$ ipython --no-banner

In [1]: import numpy as np

In [2]: from numpy import linalg as LA

In [3]: np.set_printoptions(precision=2, suppress=True, linewidth=200)

In [4]: def rd(a):
   ...:     return np.round(a, 2) + 0
   ...: 

In [5]: data = np.load("sample6.npy")

In [6]: print(data)
[[0. 2. 1. 1. 1. 2.]
 [2. 0. 0. 0. 0. 0.]
 [1. 0. 0. 0. 0. 0.]
 [1. 0. 0. 0. 0. 0.]
 [1. 0. 0. 0. 0. 0.]
 [2. 0. 0. 0. 0. 0.]]

In [7]: Uu, sig, vt = LA.svd(data)

In [8]: print(rd(sig))
[3.32 3.32 0.   0.   0.   0.  ]

In [9]: A2 = Uu[:, :2] @ np.diag(sig[:2]) @ vt[:2]

In [10]: print(rd(LA.norm(data - A2, 2)), rd(sig[2]))
0.0 0.0

In [11]: rng = np.random.default_rng(77057)

In [12]: A2 = data + rng.integers(-2, 3, (6, 2)) @ rng.integers(-2, 3, (2, 6))

In [13]: print(A2)
[[ 3.  4. -1.  3.  3.  0.]
 [ 3.  1.  0.  0.  2.  0.]
 [ 2.  0. -2.  2. -2. -2.]
 [ 3.  0. -4.  4. -4. -4.]
 [-3. -2.  4. -4.  0.  4.]
 [ 0. -1.  2. -2.  0.  2.]]

In [14]: print(np.abs(A2 - data).sum(axis=1))
[13.  4.  9. 18. 18.  9.]

In [15]: print(A2 - data)
[[ 3.  2. -2.  2.  2. -2.]
 [ 1.  1.  0.  0.  2.  0.]
 [ 1.  0. -2.  2. -2. -2.]
 [ 2.  0. -4.  4. -4. -4.]
 [-4. -2.  4. -4.  0.  4.]
 [-2. -1.  2. -2.  0.  2.]]

In [16]: print(LA.lstsq(data[:-1].T, data[-1])[2])
2

In [17]: print(np.abs(np.diag(LA.qr(data)[1])) > 1e-9)
[ True  True False False False False]

In [18]: print(np.unique(data.round(6), axis=0).shape)
(3, 6)

In [19]: print(np.allclose(data[:-1].T @ LA.lstsq(data[:-1].T, data[-1])[0], data[-1]))
True

In [20]: feats = np.load("x.npy")

In [21]: print(rd(feats))
[[ 0.48  0.64 -0.17  0.17  0.17 -0.52]
 [ 0.64  0.22  0.21 -0.21 -0.21  0.64]
 [-0.17  0.21  0.94  0.06  0.06 -0.17]
 [ 0.17 -0.21  0.06  0.94 -0.06  0.17]
 [ 0.17 -0.21  0.06 -0.06  0.94  0.17]
 [-0.52  0.64 -0.17  0.17  0.17  0.48]]

In [22]: Uu, sig, vt = LA.svd(data, full_matrices=False)

In [23]: print(rd(np.sqrt((sig ** 2).sum())), rd(LA.norm(data)))
4.69 4.69

In [24]: print(rd(vt @ vt.T))
[[1. 0. 0. 0. 0. 0.]
 [0. 1. 0. 0. 0. 0.]
 [0. 0. 1. 0. 0. 0.]
 [0. 0. 0. 1. 0. 0.]
 [0. 0. 0. 0. 1. 0.]
 [0. 0. 0. 0. 0. 1.]]

In [25]: print((sig > 1e-8).sum())
2

In [26]: print(rd(sig / sig[0]))
[1. 1. 0. 0. 0. 0.]

In [27]: print(np.cumsum(sig ** 2) / np.sum(sig ** 2))
[0.5 1.  1.  1.  1.  1. ]

In [28]: def softmax(z):
    ...:     e = np.exp(z - z.max(axis=-1, keepdims=True))
    ...:     return e / e.sum(axis=-1, keepdims=True)
    ...: 

In [29]: print(rd(softmax(feats[3] + -1)))
[0.15 0.1  0.14 0.33 0.12 0.15]

In [30]: att = feats @ feats.T / np.sqrt(6)

In [31]: print(softmax(att).round(6).argmax(axis=1))
[0 1 2 3 4 5]

In [32]: print(rd(softmax(att)))
[[0.23 0.15 0.15 0.15 0.15 0.15]
 [0.15 0.23 0.15 0.15 0.15 0.15]
 [0.15 0.15 0.23 0.15 0.15 0.15]
 [0.15 0.15 0.15 0.23 0.15 0.15]
 [0.15 0.15 0.15 0.15 0.23 0.15]
 [0.15 0.15 0.15 0.15 0.15 0.23]]

In [33]: print(rd(feats @ feats.T))
[[1. 0. 0. 0. 0. 0.]
 [0. 1. 0. 0. 0. 0.]
 [0. 0. 1. 0. 0. 0.]
 [0. 0. 0. 1. 0. 0.]
 [0. 0. 0. 0. 1. 0.]
 [0. 0. 0. 0. 0. 1.]]

In [34]: print(rd(feats.T @ feats))
[[1. 0. 0. 0. 0. 0.]
 [0. 1. 0. 0. 0. 0.]
 [0. 0. 1. 0. 0. 0.]
 [0. 0. 0. 1. 0. 0.]
 [0. 0. 0. 0. 1. 0.]
 [0. 0. 0. 0. 0. 1.]]

In [35]: print(rd(feats[:, 5] @ feats[:, 4]))
0.0

In [36]: evals, evecs = LA.eigh(feats)

In [37]: x0 = np.array([-3, 1, 1, 1, 2, 0])

In [38]: print(rd(evecs * np.abs(evals) @ evecs.T))
[[1. 0. 0. 0. 0. 0.]
 [0. 1. 0. 0. 0. 0.]
 [0. 0. 1. 0. 0. 0.]
 [0. 0. 0. 1. 0. 0.]
 [0. 0. 0. 0. 1. 0.]
 [0. 0. 0. 0. 0. 1.]]

In [39]: print(rd(LA.eigvalsh(feats[1:, 1:])))
[-0.48  1.    1.    1.    1.  ]

In [40]: X = np.load("dump.npy")

In [41]: print(X)
[[ 1.87 -1.8   0.47]
 [ 3.29 -3.84  1.75]
 [ 3.97 -3.57 -0.37]
 [ 1.06 -1.04 -0.37]
 [-1.76  1.22  1.83]
 [-0.06  0.42 -0.82]
 [-5.11  5.57 -2.45]
 [ 2.36 -2.65  0.41]
 [-0.8   0.28  0.51]
 [-7.26  6.03  0.27]
 [-0.63  0.58 -0.1 ]
 [ 1.91 -1.93  0.26]
 [ 0.77 -0.23 -0.15]
 [ 5.04 -4.87  0.52]
 [-1.28  1.63 -0.48]
 [ 0.47  0.24 -1.69]
 [ 5.35 -4.87  1.44]
 [-3.67  3.15 -0.38]
 [ 5.64 -5.77  2.42]
 [-1.61  1.94 -0.1 ]
 [ 0.93 -0.68 -0.85]
 [-5.76  5.14  0.68]
 [ 1.72 -1.1  -1.38]
 [ 2.88 -3.3   0.77]
 [-4.32  3.79  0.33]
 [ 0.21 -0.08 -0.79]
 [ 1.25 -1.24  1.92]
 [-4.04  3.89 -1.06]
 [ 5.12 -4.31 -0.13]
 [-2.13  2.18 -1.61]
 [ 1.63 -0.66 -0.62]
 [-3.59  3.99 -0.39]]

In [42]: d = LA.norm(X[:, None] - X[None], axis=-1)

In [43]: print(d[25].round(6).argsort(kind="stable")[:4])
[25  5 12 20]

In [44]: print(np.unravel_index(d.round(6).argmax(), d.shape))
(np.int64(9), np.int64(18))

In [45]: print(np.flatnonzero(d[25] < d.mean() / 2))
[ 0  3  5  8 10 11 12 14 15 20 22 25 30]

In [46]: Uu, sig, vt = LA.svd(X, full_matrices=False)

In [47]: print(rd(Uu.T @ Uu))
[[1. 0. 0.]
 [0. 1. 0.]
 [0. 0. 1.]]

In [48]: print(np.abs(Uu[:, 0]).round(6).argmax())
9

In [49]: print(rd(vt @ vt.T))
[[1. 0. 0.]
 [0. 1. 0.]
 [0. 0. 1.]]

In [50]: print(np.allclose(Uu * sig @ vt, X))
True

In [51]: print(rd(np.cumsum(sig ** 2) / np.sum(sig ** 2)))
[0.95 1.   1.  ]

In [52]: print(rd(sig / sig[0]))
[1.   0.22 0.05]

In [53]: A2 = np.array([[1, 1], [1, -1]])

In [54]: mat = np.kron(A2, np.kron(A2, A2))[rng.permutation(8)][:3]

In [55]: print(mat)
[[ 1 -1 -1  1  1 -1 -1  1]
 [ 1  1  1  1 -1 -1 -1 -1]
 [ 1  1 -1 -1  1  1 -1 -1]]

In [56]: Uu, sig, vt = LA.svd(mat, full_matrices=False)

In [57]: print(rd(Uu.T @ mat @ vt.T))
[[2.83 0.   0.  ]
 [0.   2.83 0.  ]
 [0.   0.   2.83]]

In [58]: print(rd(np.cumsum(sig ** 2) / np.sum(sig ** 2)))
[0.33 0.67 1.  ]

In [59]: print((sig > 1e-8).sum())
3

In [60]: print(rd(Uu.T @ Uu))
[[1. 0. 0.]
 [0. 1. 0.]
 [0. 0. 1.]]

In [61]: print(rd(np.sqrt((sig ** 2).sum())), rd(LA.norm(mat)))
4.9 4.9

In [62]: print(rd(sig / sig[0]))
[1. 1. 1.]

In [63]: blk = np.stack([mat, 2 * mat, mat[::-1]])

In [64]: print(LA.matrix_rank(blk.reshape(3, -1)))
2

In [65]: print(blk.shape)
(3, 3, 8)

In [66]: print(rd(LA.norm(blk, axis=(1, 2))))
[4.9 9.8 4.9]

In [67]: print(LA.matrix_rank(blk))
[3 3 3]

In [68]: print(np.einsum("bij,cij->bc", blk, blk))
[[24 48  8]
 [48 96 16]
 [ 8 16 24]]

In [69]: A2 = mat / LA.norm(mat, axis=1, keepdims=True)

In [70]: gram = A2 @ A2.T

In [71]: print(rd(LA.norm(A2, axis=1)))
[1. 1. 1.]

In [72]: print(rd(gram))
[[1. 0. 0.]
 [0. 1. 0.]
 [0. 0. 1.]]

In [73]: print(np.argwhere(np.triu(np.abs(gram) > 0.95, 1)))
[]

In [74]: u = np.array([4, 4, -2])

In [75]: print(np.array([np.convolve(row, u, "same") for row in mat]))
[[  0 -10   2  10  -2 -10   2   6]
 [  8   6   6  -2 -10  -6  -6  -2]
 [  8  -2 -10   2  10  -2 -10  -2]]

In [76]: print(np.polyval(u, mat[2]))
[ 6  6 -2 -2  6  6 -2 -2]

In [77]: print(np.correlate(mat[2], mat[1], "full"))
[-1 -2 -1  0  1  2  1  0  1  2  1  0 -1 -2 -1]

In [78]: W0 = np.load("w.npy")

In [79]: print(W0)
[[3 0 0 0 0 0 0 0]
 [0 3 0 0 0 0 0 0]
 [3 3 0 0 0 0 0 0]
 [1 0 2 3 0 0 0 0]
 [1 2 1 0 2 0 0 0]
 [0 2 0 0 3 3 0 0]
 [3 3 0 1 2 0 2 0]
 [3 1 0 3 1 0 1 1]]

In [80]: print(rd(LA.norm(W0, 1)), rd(LA.norm(W0, np.inf)))
14.0 11.0

In [81]: print(rd(LA.norm(W0[3], 1)), rd(LA.norm(W0[3], np.inf)))
6.0 3.0

In [82]: print(rd(LA.norm(W0) ** 2 / LA.norm(W0, 2) ** 2))
1.72

In [83]: print(rd(LA.norm(W0, axis=0)))
[6.16 6.   2.24 4.36 4.24 3.   2.24 1.  ]

In [84]: print(rd(LA.norm(W0, 2)))
8.73

In [85]: print(rd(LA.norm(W0, "nuc")))
24.82

In [86]: blk = np.stack([W0, -3 * W0, W0[::-1]])

In [87]: print(rd(LA.norm(blk, axis=(1, 2))))
[11.45 34.34 11.45]

In [88]: print(rd(LA.det(blk)))
[0. 0. 0.]

In [89]: print(blk.shape)
(3, 8, 8)

In [90]: print(blk.sum(axis=0))
[[-3  1  0  3  1  0  1  1]
 [ 3 -3  0  1  2  0  2  0]
 [-6 -4  0  0  3  3  0  0]
 [-1  2 -3 -6  2  0  0  0]
 [-1 -4  0  3 -4  0  0  0]
 [ 3 -1  0  0 -6 -6  0  0]
 [-6 -3  0 -2 -4  0 -4  0]
 [-3 -2  0 -6 -2  0 -2 -2]]

In [91]: print(np.allclose(W0[:-1].T @ LA.lstsq(W0[:-1].T, W0[-1])[0], W0[-1]))
False

In [92]: print(np.abs(np.diag(LA.qr(W0)[1])) > 1e-9)
[ True  True  True  True  True  True  True False]

In [93]: print(LA.matrix_rank(W0, rtol=0.1))
6

In [94]: print(LA.cond(W0) > 100)
True

In [95]: print(np.argsort(-LA.norm(W0, axis=0).round(6), kind="stable")[:3])
[0 1 3]

In [96]: F = np.triu(rng.random((6, 6)) < 0.4, 1).astype(int)

In [97]: F = F + F.T

In [98]: print(F)
[[0 1 1 0 1 1]
 [1 0 1 0 0 0]
 [1 1 0 0 0 0]
 [0 0 0 0 0 1]
 [1 0 0 0 0 0]
 [1 0 0 1 0 0]]

In [99]: print([round(float(LA.det(F[:i, :i])), 2) + 0 for i in range(1, 7)])
[0.0, -1.0, 2.0, 0.0, 0.0, -1.0]

In [100]: u = np.array([3, -1, -2, -2, -2, 2]) + 0.5

In [101]: K = np.outer(u, u) / (u @ u)

In [102]: print(rd(K))
[[ 0.48 -0.07 -0.21 -0.21 -0.21  0.34]
 [-0.07  0.01  0.03  0.03  0.03 -0.05]
 [-0.21  0.03  0.09  0.09  0.09 -0.15]
 [-0.21  0.03  0.09  0.09  0.09 -0.15]
 [-0.21  0.03  0.09  0.09  0.09 -0.15]
 [ 0.34 -0.05 -0.15 -0.15 -0.15  0.25]]

In [103]: x0 = np.array([-1, -1, -3, 2, 2, -2])

In [104]: print(rd(LA.eigvalsh(2 * K - np.eye(6))))
[-1. -1. -1. -1. -1.  1.]

In [105]: print(np.trace(K))
1.0

In [106]: print(rd(K @ K @ x0))
[-1.3   0.19  0.56  0.56  0.56 -0.93]

In [107]: print(rd(K @ x0))
[-1.3   0.19  0.56  0.56  0.56 -0.93]

In [108]: print(rd(np.eye(6) - K))
[[ 0.52  0.07  0.21  0.21  0.21 -0.34]
 [ 0.07  0.99 -0.03 -0.03 -0.03  0.05]
 [ 0.21 -0.03  0.91 -0.09 -0.09  0.15]
 [ 0.21 -0.03 -0.09  0.91 -0.09  0.15]
 [ 0.21 -0.03 -0.09 -0.09  0.91  0.15]
 [-0.34  0.05  0.15  0.15  0.15  0.75]]

In [109]: A2 = W0[0, 0] * W0[1:] - np.outer(W0[1:, 0], W0[0])

In [110]: print(A2)
[[0 9 0 0 0 0 0 0]
 [0 9 0 0 0 0 0 0]
 [0 0 6 9 0 0 0 0]
 [0 6 3 0 6 0 0 0]
 [0 6 0 0 9 9 0 0]
 [0 9 0 3 6 0 6 0]
 [0 3 0 9 3 0 3 3]]

In [111]: print(LA.matrix_rank(A2), LA.matrix_rank(W0))
6 7

In [112]: blk = np.stack([K, 4 * K, K[::-1]])

In [113]: print(blk.shape)
(3, 6, 6)

In [114]: print(LA.matrix_rank(blk.reshape(3, -1)))
2

In [115]: print((blk @ K.T).shape)
(3, 6, 6)

In [116]: print(rd(LA.det(blk)))
[0. 0. 0.]

In [117]: print(rd(blk.sum(axis=0)))
[[ 2.75 -0.39 -1.18 -1.18 -1.18  1.96]
 [-0.55  0.08  0.24  0.24  0.24 -0.39]
 [-1.24  0.18  0.53  0.53  0.53 -0.88]
 [-1.24  0.18  0.53  0.53  0.53 -0.88]
 [-1.1   0.16  0.47  0.47  0.47 -0.78]
 [ 2.2  -0.31 -0.94 -0.94 -0.94  1.57]]

In [118]: Uu, sig = LA.svd(K)
ValueError: too many values to unpack (expected 2)


In [119]: Uu, sig, vt = LA.svd(K, full_matrices=False)

In [120]: print((sig > 1e-8).sum())
1

In [121]: print(np.cumsum(sig ** 2) / np.sum(sig ** 2))
[1. 1. 1. 1. 1. 1.]

In [122]: print(rd(Uu.T @ Uu))
[[1. 0. 0. 0. 0. 0.]
 [0. 1. 0. 0. 0. 0.]
 [0. 0. 1. 0. 0. 0.]
 [0. 0. 0. 1. 0. 0.]
 [0. 0. 0. 0. 1. 0.]
 [0. 0. 0. 0. 0. 1.]]

In [123]: print(rd(Uu.T @ K @ vt.T))
[[1. 0. 0. 0. 0. 0.]
 [0. 0. 0. 0. 0. 0.]
 [0. 0. 0. 0. 0. 0.]
 [0. 0. 0. 0. 0. 0.]
 [0. 0. 0. 0. 0. 0.]
 [0. 0. 0. 0. 0. 0.]]

In [124]: print(rd(np.abs(vt[0])))
[0.69 0.1  0.3  0.3  0.3  0.5 ]

In [125]: print(np.abs(Uu[:, 0]).round(6).argmax())
0

In [126]: print(rd(vt @ vt.T))
[[1. 0. 0. 0. 0. 0.]
 [0. 1. 0. 0. 0. 0.]
 [0. 0. 1. 0. 0. 0.]
 [0. 0. 0. 1. 0. 0.]
 [0. 0. 0. 0. 1. 0.]
 [0. 0. 0. 0. 0. 1.]]

In [127]: print(np.sqrt((sig ** 2).sum()), rd(LA.norm(K)))
1.0 1.0

In [128]: z = rng.permutation(6)

In [129]: print(z)
[1 0 2 5 4 3]

In [130]: A2 = K[z][:, z]

In [131]: print(rd(LA.det(A2)), rd(LA.det(K[z])))
0.0 0.0

In [132]: print(rd(np.sort(np.abs(LA.eigvals(A2)))))
[0. 0. 0. 0. 0. 1.]

In [133]: sig = 10 * 0.9 ** np.arange(6)

In [134]: m1 = rng.normal(size=(38, 6)) * rng.permutation(sig)

In [135]: print(rd(m1))
[[  1.48   4.57   5.83  -4.69  -6.03   1.98]
 [ -2.83  -0.63   1.96  -5.73  13.11  13.06]
 [  4.86  -4.34  -2.71   4.86 -16.41   2.03]
 [  6.64 -11.59  -4.96   4.13   0.8    3.03]
 [  3.45   3.58   1.78   3.13  -9.26   5.15]
 [  2.73   1.83  -0.42  12.71  -7.     1.19]
 [  5.89  -1.08   0.76  -9.8   -9.79 -14.22]
 [ -0.07   3.27  -4.59  -1.52  -0.14  -1.18]
 [ -0.37   4.44  -1.79 -14.5   -2.12  10.4 ]
 [  7.99  -2.73  -1.79  -6.76  -5.06   4.37]
 [-18.81 -13.63  -1.91  -0.03 -16.6    3.69]
 [ -0.51  -8.68  -9.87  -0.61  -4.11  -9.61]
 [ 12.36   1.08  -5.68  -1.86  10.87   6.56]
 [  9.76   8.82  -3.94  14.79   5.46   5.25]
 [  2.3   -0.64  -4.99  14.62  -3.54  -6.96]
 [  4.54   6.22  12.67  -8.91  14.64   4.19]
 [-12.18   2.05  -0.83  -4.28  -0.36  -9.17]
 [  5.77  -1.47 -11.36 -10.36  -9.07  11.79]
 [ -7.47   6.09   4.73  -1.56  -6.06  -9.27]
 [  6.66  -0.21  -1.95   2.51  -6.85   4.5 ]
 [  0.92   1.86   3.29   3.14 -15.03  -2.3 ]
 [ -9.41  -5.97  -1.91  -1.86   5.63  -5.09]
 [ -7.33  -2.1   -0.04  -4.03   9.62   2.41]
 [  8.47  -3.79  -1.2    4.83   2.65   7.34]
 [  9.09 -12.28  -3.08  -2.57   9.86  -1.52]
 [  4.91   3.89   8.36  -1.62   4.35  -7.75]
 [  4.13  -5.22   0.28   8.03  -3.35  -1.85]
 [ -0.76  -3.14   6.42 -12.6    5.07   7.7 ]
 [ -1.24  -3.7    0.34   8.18   1.72  -3.09]
 [  8.03  12.89  -9.85  -7.07  12.74  -4.11]
 [  4.35 -10.53  -4.83  -6.12   0.57  -2.62]
 [ 10.52  -9.4   -9.69  -0.75  -8.57  11.43]
 [  6.9   -2.86  14.46   1.2   -4.08  15.44]
 [ -6.28   3.56 -10.59 -10.47  -0.71 -27.86]
 [  5.73   7.63  -2.22   4.87  -7.77  11.57]
 [-15.14  -4.36  -0.98  -7.96   3.56  -2.15]
 [  5.95  -4.86  -0.18  -0.88   3.53   1.58]
 [  1.42   0.58  -8.68 -13.61  -7.09   9.11]]

In [136]: Xs = m1 - m1.mean(axis=0)

In [137]: evecs = LA.svd(Xs)[2][:5]

In [138]: A2 = Xs - Xs @ evecs.T @ evecs

In [139]: print(rd(np.cov(Xs @ evecs.T, rowvar=False)))
[[88.03  0.    0.    0.    0.  ]
 [ 0.   74.88  0.    0.    0.  ]
 [ 0.    0.   54.76  0.    0.  ]
 [ 0.    0.    0.   40.67  0.  ]
 [ 0.    0.    0.    0.   36.69]]

In [140]: print(rd(np.diag(evecs.T @ evecs)))
[0.77 0.8  0.62 0.94 0.98 0.9 ]

In [141]: print(rd(LA.norm(A2) / LA.norm(Xs)))
0.26

In [142]: print(rd((Xs @ evecs.T).std(axis=0)))
[9.26 8.54 7.3  6.29 5.98]
